$ ipython --no-banner

In [1]: import numpy as np

In [2]: from numpy import linalg as LA

In [3]: np.set_printoptions(suppress=True, linewidth=160)

In [4]: m1 = np.array([[0, 4, -8, -5],
   ...:     [-1, 2, 7, -8],
   ...:     [-8, 9, -1, -2],
   ...:     [8, 1, 2, -6],
   ...:     [7, -5, 7, 8],
   ...:     [5, -6, -5, -2],
   ...:     [-2, 9, 5, 1],
   ...:     [-4, 7, 3, -1],
   ...:     [5, 7, 6, 0],
   ...:     [-3, 4, 3, 3],
   ...:     [-9, 7, 3, -5],
   ...:     [-7, -6, 3, -6]])

In [5]: m1
Out[5]: 
array([[ 0,  4, -8, -5],
       [-1,  2,  7, -8],
       [-8,  9, -1, -2],
       [ 8,  1,  2, -6],
       [ 7, -5,  7,  8],
       [ 5, -6, -5, -2],
       [-2,  9,  5,  1],
       [-4,  7,  3, -1],
       [ 5,  7,  6,  0],
       [-3,  4,  3,  3],
       [-9,  7,  3, -5],
       [-7, -6,  3, -6]])

In [6]: other = m1 / LA.norm(m1, axis=1, keepdims=True)

In [7]: gram = other @ other.T

In [8]: (np.abs(gram) > 0.9).astype(int)
Out[8]: 
array([[1, 0, 0, 0, 0, 0, 0, 0, 0, 0, 0, 0],
       [0, 1, 0, 0, 0, 0, 0, 0, 0, 0, 0, 0],
       [0, 0, 1, 0, 0, 0, 0, 0, 0, 0, 1, 0],
       [0, 0, 0, 1, 0, 0, 0, 0, 0, 0, 0, 0],
       [0, 0, 0, 0, 1, 0, 0, 0, 0, 0, 0, 0],
       [0, 0, 0, 0, 0, 1, 1, 1, 0, 1, 0, 0],
       [0, 0, 0, 0, 0, 1, 1, 1, 0, 0, 0, 0],
       [0, 0, 0, 0, 0, 1, 1, 1, 0, 0, 0, 0],
       [0, 0, 0, 0, 0, 0, 0, 0, 1, 0, 0, 0],
       [0, 0, 0, 0, 0, 1, 0, 0, 0, 1, 0, 0],
       [0, 0, 1, 0, 0, 0, 0, 0, 0, 0, 1, 0],
       [0, 0, 0, 0, 0, 0, 0, 0, 0, 0, 0, 1]])

In [9]: np.argwhere(np.triu(np.abs(gram) > 0.95, 1))
Out[9]: array([[5, 9]])

In [10]: (gram - 2 * np.eye(12)).round(6).argmax(axis=1)
Out[10]: array([ 2, 10, 10,  8,  8,  3,  7,  6,  6,  6,  2,  1])

In [11]: J = np.array([[1, -2, 4, -8],
    ...:     [1, -1, 1, -1],
    ...:     [1, 0, 0, 0],
    ...:     [1, 1, 1, 1],
    ...:     [1, 2, 4, 8],
    ...:     [1, 3, 9, 27],
    ...:     [1, 4, 16, 64],
    ...:     [1, 5, 25, 125],
    ...:     [1, 6, 36, 216],
    ...:     [1, 7, 49, 343],
    ...:     [1, 8, 64, 512],
    ...:     [1, 9, 81, 729],
    ...:     [1, 10, 100, 1000]])

In [12]: vec = np.array([0, 0, 0, 0])

In [13]: target = J @ vec

In [14]: target
Out[14]: array([0, 0, 0, 0, 0, 0, 0, 0, 0, 0, 0, 0, 0])

In [15]: np.round(LA.solve(J.T @ J, J.T @ target), 3)
Out[15]: array([ 0., -0., -0.,  0.])

In [16]: np.round(LA.pinv(J) @ J, 3) + 0
Out[16]: 
array([[1., 0., 0., 0.],
       [0., 1., 0., 0.],
       [0., 0., 1., 0.],
       [0., 0., 0., 1.]])

In [17]: print(np.round(LA.lstsq(J, target)[0], 3))
[0. 0. 0. 0.]

In [18]: rng = np.random.default_rng(6981)

In [19]: target = target + 0.1 * rng.normal(size=13)

In [20]: target.round(3)
Out[20]: array([-0.039,  0.102, -0.266, -0.05 , -0.108,  0.119,  0.039,  0.114,  0.071,  0.002,  0.01 ,  0.115, -0.003])

In [21]: c, *_ = LA.lstsq(J, target)

In [22]: np.round(J.T @ (target - J @ c), 3) + 0
Out[22]: array([0., 0., 0., 0.])

In [23]: round(LA.norm(target - J @ c), 3)
Out[23]: np.float64(0.326)

In [24]: print(c.round())
[-0. -0.  0. -0.]

In [25]: theta = rng.uniform(0, 2 * np.pi, 37)

In [26]: O, _ = LA.qr(np.array([[-1.3, 0.2],
    ...:     [1.0, 1.5],
    ...:     [-0.6, 0.7],
    ...:     [0.4, -1.9],
    ...:     [1.3, 1.8],
    ...:     [-1.9, 0.9],
    ...:     [0.0, 0.7],
    ...:     [-0.1, 0.0],
    ...:     [0.2, 1.6]]))

In [27]: A = 10 * np.c_[np.cos(theta), np.sin(theta)] @ O.T

In [28]: A.round(3)
Out[28]: 
array([[-0.257,  4.556,  1.483, -4.765,  5.528,  1.225,  1.845, -0.06 ,  4.337],
       [-1.707, -3.144, -2.426,  5.48 , -3.683, -4.133, -1.887, -0.09 , -4.132],
       [ 3.374,  1.08 ,  2.908, -5.124,  1.071,  6.282,  1.556,  0.225,  3.105],
       [ 3.367, -4.849,  0.724,  1.475, -6.099,  4.09 , -0.956,  0.28 , -2.745],
       [-0.814,  4.802,  1.159, -4.392,  5.864,  0.345,  1.768, -0.101,  4.243],
       [-4.296,  0.949, -2.849,  3.941,  1.447, -7.145, -0.997, -0.309, -1.662],
       [-4.314,  3.804, -1.812,  0.787,  4.902, -6.126,  0.206, -0.336,  1.143],
       [-0.67 , -3.997, -1.968,  5.223, -4.787, -2.638, -1.91 , -0.01 , -4.347],
       [-4.447,  3.401, -2.06 ,  1.39 ,  4.424, -6.507, -0.008, -0.342,  0.665],
       [-0.612,  4.721,  1.279, -4.536,  5.751,  0.667,  1.799, -0.087,  4.285],
       [-0.676, -3.993, -1.97 ,  5.225, -4.782, -2.646, -1.91 , -0.01 , -4.346],
       [ 4.481, -1.747,  2.693, -3.268, -2.425,  7.173,  0.72 ,  0.329,  0.987],
       [ 3.587, -4.717,  0.936,  1.073, -5.955,  4.523, -0.829,  0.294, -2.483],
       [-1.703,  5.048,  0.588, -3.631,  6.223, -1.115,  1.582, -0.166,  3.948],
       [ 1.284,  3.523,  2.25 , -5.41 ,  4.171,  3.534,  1.909,  0.057,  4.251],
       [ 4.531, -2.153,  2.581, -2.875, -2.919,  7.112,  0.564,  0.336,  0.617],
       [-1.102, -3.673, -2.17 ,  5.364, -4.365, -3.272, -1.913, -0.043, -4.288],
       [ 0.727, -4.768, -1.211,  4.455, -5.817, -0.484, -1.781,  0.095, -4.262],
       [-4.256,  3.93 , -1.724,  0.581,  5.049, -5.98 ,  0.277, -0.334,  1.301],
       [ 0.903, -4.835, -1.104,  4.325, -5.911, -0.201, -1.752,  0.108, -4.222],
       [ 2.618, -5.074,  0.084,  2.596, -6.319,  2.703, -1.295,  0.23 , -3.42 ],
       [-4.398,  1.331, -2.784,  3.634,  1.917, -7.182, -0.869, -0.319, -1.347],
       [-4.545,  2.406, -2.498,  2.611,  3.227, -7.044, -0.461, -0.339, -0.376],
       [-0.96 , -3.784, -2.105,  5.323, -4.509, -3.065, -1.914, -0.032, -4.312],
       [-0.948, -3.793, -2.1  ,  5.32 , -4.521, -3.048, -1.914, -0.031, -4.314],
       [-2.249, -2.587, -2.624,  5.49 , -2.972, -4.873, -1.827, -0.133, -3.911],
       [-1.655,  5.04 ,  0.62 , -3.678,  6.21 , -1.034,  1.594, -0.162,  3.969],
       [ 0.927, -4.844, -1.09 ,  4.306, -5.923, -0.162, -1.748,  0.11 , -4.216],
       [-3.725,  4.613, -1.077, -0.796,  5.838, -4.802,  0.74 , -0.303,  2.296],
       [ 1.475,  3.358,  2.331, -5.448,  3.958,  3.806,  1.901,  0.072,  4.203],
       [ 3.971, -4.368,  1.35 ,  0.238, -5.559,  5.322, -0.556,  0.318, -1.906],
       [ 3.929, -4.416,  1.301,  0.34 , -5.615,  5.231, -0.59 ,  0.315, -1.979],
       [ 4.089, -4.214,  1.494, -0.07 , -5.382,  5.583, -0.452,  0.324, -1.683],
       [ 4.278, -3.885,  1.756, -0.655, -4.997,  6.033, -0.252,  0.335, -1.244],
       [-4.3  ,  3.837, -1.79 ,  0.734,  4.94 , -6.089,  0.224, -0.336,  1.184],
       [-3.706, -0.494, -2.939,  4.858, -0.339, -6.645, -1.416, -0.254, -2.728],
       [ 3.215,  1.333,  2.882, -5.219,  1.387,  6.097,  1.611,  0.212,  3.258]])

In [29]: idx = A[:, 7] > np.median(A[:, 7])

In [30]: f = A[idx].mean(axis=0) - A[~idx].mean(axis=0)

In [31]: np.argsort(-np.abs(f).round(6), kind="stable")
Out[31]: array([5, 4, 0, 1, 2, 3, 8, 7, 6])

In [32]: f.round(3)
Out[32]: array([ 5.154, -4.328,  2.245, -1.182, -5.593,  7.399, -0.154,  0.4  , -1.151])

In [33]: ((A - A.mean(axis=0)) @ f > 0).astype(int)
Out[33]: array([0, 0, 1, 1, 0, 0, 0, 1, 0, 0, 1, 1, 1, 0, 0, 1, 1, 1, 0, 1, 1, 0, 0, 1, 1, 0, 0, 1, 0, 1, 1, 1, 1, 1, 0, 0, 1])

In [34]: d = LA.norm(A[:, None] - A[None], axis=-1)

In [35]: d.shape
Out[35]: (37, 37)

In [36]: (d + 1e9 * np.eye(37)).round(6).argmin(axis=1)
Out[36]: array([ 9, 25, 36, 12,  9, 21, 34, 10,  6,  4,  7, 15,  3, 26, 29, 11, 23, 19, 34, 27,  3,  5, 21, 24, 23,  1, 13, 19, 18, 14, 31, 30, 30, 32,  6,  5,  2])

In [37]: Xs = m1 - m1.mean(axis=0)

In [38]: V = LA.svd(Xs)[2][:1]

In [39]: other = Xs - Xs @ V.T @ V

In [40]: np.round(other.std(axis=0), 3)
Out[40]: array([2.659, 3.452, 4.44 , 4.048])

In [41]: np.round(np.diag(V.T @ V), 3)
Out[41]: array([0.554, 0.392, 0.001, 0.053])

In [42]: U, sv, VT = LA.svd(A)

In [43]: np.argmax(sv[:-1] / (sv[1:] + 1e-6)) + 1
Out[43]: np.int64(2)

In [44]: print(sv.round(3) + 0)
[45.754 40.082  0.     0.     0.     0.     0.     0.     0.   ]

In [45]: other = U[:, :2] @ np.diag(sv[:2]) @ VT[:2]

In [46]: LA.matrix_rank(other)
Out[46]: np.int64(2)

In [47]: round(float(np.abs(A - other).max()), 3)
Out[47]: 0.0

In [48]: np.round(np.trace(LA.pinv(A) @ A), 3)
Out[48]: np.float64(2.0)

In [49]: M = np.load("layer7.npy")

In [50]: M
Out[50]: 
array([[10,  1,  3,  5,  5,  5,  0,  3],
       [ 6,  3,  5,  3,  3,  0,  3,  0],
       [ 6,  0,  5,  2,  3,  0,  5,  5],
       [ 0,  2,  5,  2,  0,  4,  3,  1],
       [10,  2,  3,  0,  5,  5,  4,  1],
       [10,  3,  0,  3,  5,  1,  4,  3],
       [ 2,  5,  5,  5,  1,  2,  1,  0]])

In [51]: other = M / LA.norm(M, axis=1, keepdims=True)

In [52]: gram = other @ other.T

In [53]: np.argwhere(np.triu(np.abs(gram) > 0.95, 1))
Out[53]: array([], shape=(0, 2), dtype=int64)

In [54]: (gram - 2 * np.eye(7)).round(6).argmax(axis=1)
Out[54]: array([4, 2, 1, 6, 5, 4, 1])

In [55]: vec = np.array([1, 0, 4, 3, 4, 5, 5, 1])

In [56]: h = np.maximum(M @ vec, 0)

In [57]: np.maximum(M @ (3 * vec), 0)
Out[57]: array([255, 186, 222, 186, 264, 201, 168])

In [58]: h
Out[58]: array([85, 62, 74, 62, 88, 67, 56])
